$ ipython --no-banner

In [1]: import numpy as np

In [2]: np.set_printoptions(precision=2, suppress=True, linewidth=200)

In [3]: E = np.array([[1.6, -0.7, -0.2, 0.9, 1.2, 0.4],
   ...:     [-1.5, -0.2, -1.8, 0.6, 0.1, -0.6],
   ...:     [1.6, -0.3, 0.3, 0.7, 0.4, 1.6],
   ...:     [1.3, -1.4, -1.3, -1.3, 0.1, 1.1],
   ...:     [0.3, 1.1, -0.4, -1.1, 1.5, 0.2],
   ...:     [0.5, -1.2, 0.3, 0.5, 0.3, 0.8]])

In [4]: E
Out[4]: 
array([[ 1.6, -0.7, -0.2,  0.9,  1.2,  0.4],
       [-1.5, -0.2, -1.8,  0.6,  0.1, -0.6],
       [ 1.6, -0.3,  0.3,  0.7,  0.4,  1.6],
       [ 1.3, -1.4, -1.3, -1.3,  0.1,  1.1],
       [ 0.3,  1.1, -0.4, -1.1,  1.5,  0.2],
       [ 0.5, -1.2,  0.3,  0.5,  0.3,  0.8]])

In [5]: Y = np.linalg.invert(E)
---------------------------------------------------------------------------
AttributeError                            Traceback (most recent call last)
Cell In[5], line 1
----> 1 Y = np.linalg.invert(E)

AttributeError: module 'numpy.linalg' has no attribute 'invert'

In [6]: Y = np.linalg.inv(E)

In [7]: round(np.linalg.det(E) * np.linalg.det(Y), 2)
Out[7]: np.float64(1.0)

In [8]: (np.abs(Y) > 1e-9).astype(int)
Out[8]: 
array([[1, 1, 1, 1, 1, 1],
       [1, 1, 1, 1, 1, 1],
       [1, 1, 1, 1, 1, 1],
       [1, 1, 1, 1, 1, 1],
       [1, 1, 1, 1, 1, 1],
       [1, 1, 1, 1, 1, 1]])

In [9]: x = np.array([1, -2, 2, 0, -1, 1])

In [10]: rhs = E @ x

In [11]: rhs
Out[11]: array([ 1.8, -5.4,  4. ,  2.5, -4. ,  4. ])

In [12]: np.round(np.linalg.solve(E, 3 * rhs), 2) + 0
Out[12]: array([ 3., -6.,  6.,  0., -3.,  3.])

In [13]: np.round(np.linalg.solve(E, E[:, 2]), 2) + 0
Out[13]: array([0., 0., 1., 0., 0., 0.])

In [14]: O, Rm = np.linalg.qr(E)

In [15]: np.round(O.T @ O, 2) + 0
Out[15]: 
array([[1., 0., 0., 0., 0., 0.],
       [0., 1., 0., 0., 0., 0.],
       [0., 0., 1., 0., 0., 0.],
       [0., 0., 0., 1., 0., 0.],
       [0., 0., 0., 0., 1., 0.],
       [0., 0., 0., 0., 0., 1.]])

In [16]: np.round(abs(Rm[0, 0]), 2), np.round(np.linalg.norm(E[:, 0]), 2)
Out[16]: (np.float64(3.07), np.float64(3.07))

In [17]: round(float(np.trace(O @ O.T)), 2)
Out[17]: 6.0

In [18]: O.shape, Rm.shape
Out[18]: ((6, 6), (6, 6))

In [19]: np.round(np.linalg.norm(E, 1), 2), round(np.linalg.norm(E, np.inf), 2)
Out[19]: (np.float64(6.8), np.float64(6.5))

In [20]: E[0] @ E[3]
Out[20]: np.float64(2.71)

In [21]: np.round(np.linalg.norm(E, "nuc"), 2)
Out[21]: np.float64(12.51)

In [22]: np.round(np.linalg.norm(E[0], 1), 2), round(np.linalg.norm(E[0], np.inf), 2)
Out[22]: (np.float64(5.0), np.float64(1.6))

In [23]: np.linalg.norm(E, axis=0)
Out[23]: array([3.07, 2.29, 2.3 , 2.19, 1.99, 2.23])

In [24]: r0 = np.array([2, 0, 2, -2, 1, 1])

In [25]: Y = E + np.outer(r0, np.eye(6)[1])

In [26]: np.linalg.matrix_rank(np.linalg.inv(Y) - np.linalg.inv(E), tol=1e-8)
Out[26]: np.int64(1)

In [27]: Y
Out[27]: 
array([[ 1.6,  1.3, -0.2,  0.9,  1.2,  0.4],
       [-1.5, -0.2, -1.8,  0.6,  0.1, -0.6],
       [ 1.6,  1.7,  0.3,  0.7,  0.4,  1.6],
       [ 1.3, -3.4, -1.3, -1.3,  0.1,  1.1],
       [ 0.3,  2.1, -0.4, -1.1,  1.5,  0.2],
       [ 0.5, -0.2,  0.3,  0.5,  0.3,  0.8]])

In [28]: W0 = np.load("mat.npy")

In [29]: W0
Out[29]: 
array([[ 0.,  0.,  0.,  0., -5.,  5.],
       [ 0.,  0.,  0.,  0.,  1., -2.],
       [ 0.,  0.,  0.,  0.,  1., -9.],
       [ 0.,  0.,  0.,  0., -9., -2.],
       [-5.,  1.,  1., -9.,  0.,  0.],
       [ 5., -2., -9., -2.,  0.,  0.]])

In [30]: rng = np.random.default_rng(389)

In [31]: idx = rng.permutation(6)

In [32]: idx
Out[32]: array([0, 4, 1, 5, 3, 2])

In [33]: Y = W0[idx][:, idx]

In [34]: np.trace(Y)
Out[34]: np.float64(0.0)

In [35]: np.allclose(Y, W0)
Out[35]: False

In [36]: np.round(np.sort(np.abs(np.linalg.eigvals(Y))), 2) + 0
Out[36]: array([ 0.  ,  0.  ,  9.63,  9.63, 11.37, 11.37])

In [37]: Y
Out[37]: 
array([[ 0., -5.,  0.,  5.,  0.,  0.],
       [-5.,  0.,  1.,  0., -9.,  1.],
       [ 0.,  1.,  0., -2.,  0.,  0.],
       [ 5.,  0., -2.,  0., -2., -9.],
       [ 0., -9.,  0., -2.,  0.,  0.],
       [ 0.,  1.,  0., -9.,  0.,  0.]])

In [38]: round(np.linalg.det(Y), 2), np.round(np.linalg.det(W0[idx]), 2)
Out[38]: (np.float64(0.0), np.float64(0.0))
